% ipython --no-banner

In [1]: import numpy as np

In [2]: import numpy.linalg as la

In [3]: np.set_printoptions(precision=2, suppress=True, linewidth=100, floatmode="fixed")

In [4]: def tidy(a):
   ...:     return np.round(a, 2) + 0
   ...: 

In [5]: M = np.loadtxt("arr.csv", delimiter=",")

In [6]: M
Out[6]: 
array([[ 16.00,  12.00, -16.00,   8.00],
       [ 12.00,   9.00, -12.00,   6.00],
       [ 12.00,   9.00, -12.00,   6.00],
       [-12.00,  -9.00,  12.00,  -6.00],
       [  0.00,   0.00,   0.00,   0.00]])

In [7]: Uu, sigma, vt = la.svd(M, full_matrices=False)

In [8]: np.abs(Uu[:, 0]).round(6).argmax()
Out[8]: np.int64(0)

In [9]: np.cumsum(sigma ** 2) / np.sum(sigma ** 2)
Out[9]: array([1.00, 1.00, 1.00, 1.00])

In [10]: Uu, sigma, vt = la.svd(M)

In [11]: np.argmax(sigma[:-1] / (sigma[1:] + 1e-6)) + 1
Out[11]: np.int64(1)

In [12]: Y = Uu[:, :1] @ np.diag(sigma[:1]) @ vt[:1]

In [13]: tidy(la.norm(M - Y) / la.norm(M))
Out[13]: np.float64(0.0)

In [14]: la.matrix_rank(M, rtol=0.05)
Out[14]: np.int64(1)

In [15]: print(tidy(la.norm(M - Y, 2)), tidy(sigma[1]))
0.0 0.0

In [16]: tidy(Y)
Out[16]: 
array([[ 16.00,  12.00, -16.00,   8.00],
       [ 12.00,   9.00, -12.00,   6.00],
       [ 12.00,   9.00, -12.00,   6.00],
       [-12.00,  -9.00,  12.00,  -6.00],
       [  0.00,   0.00,   0.00,   0.00]])

In [17]: Uu, sigma, vt = la.svd(Y)

In [18]: evecs = vt[:(sigma > 1e-8).sum()]

In [19]: rng = np.random.default_rng(300)

In [20]: x0 = Y[3] + 3 * Y[0] + rng.integers(2) * np.eye(4)[0]

In [21]: x0
Out[21]: array([ 36.00,  27.00, -36.00,  18.00])

In [22]: print(tidy(np.diag(evecs.T @ evecs)))
[0.36 0.20 0.36 0.09]

In [23]: rank = la.matrix_rank(M)

In [24]: rank
Out[24]: np.int64(1)

In [25]: ns = la.svd(M)[2][rank:].T

In [26]: tidy(M @ ns)
Out[26]: 
array([[0.00, 0.00, 0.00],
       [0.00, 0.00, 0.00],
       [0.00, 0.00, 0.00],
       [0.00, 0.00, 0.00],
       [0.00, 0.00, 0.00]])

In [27]: np.allclose(M @ ns, 0)
Out[27]: True

In [28]: [int(la.matrix_rank(np.delete(M, i, axis=0))) for i in range(5)]
Out[28]: [1, 1, 1, 1, 1]

In [29]: print(tidy(ns @ ns.T))
[[ 0.64 -0.27  0.36 -0.18]
 [-0.27  0.80  0.27 -0.13]
 [ 0.36  0.27  0.64  0.18]
 [-0.18 -0.13  0.18  0.91]]
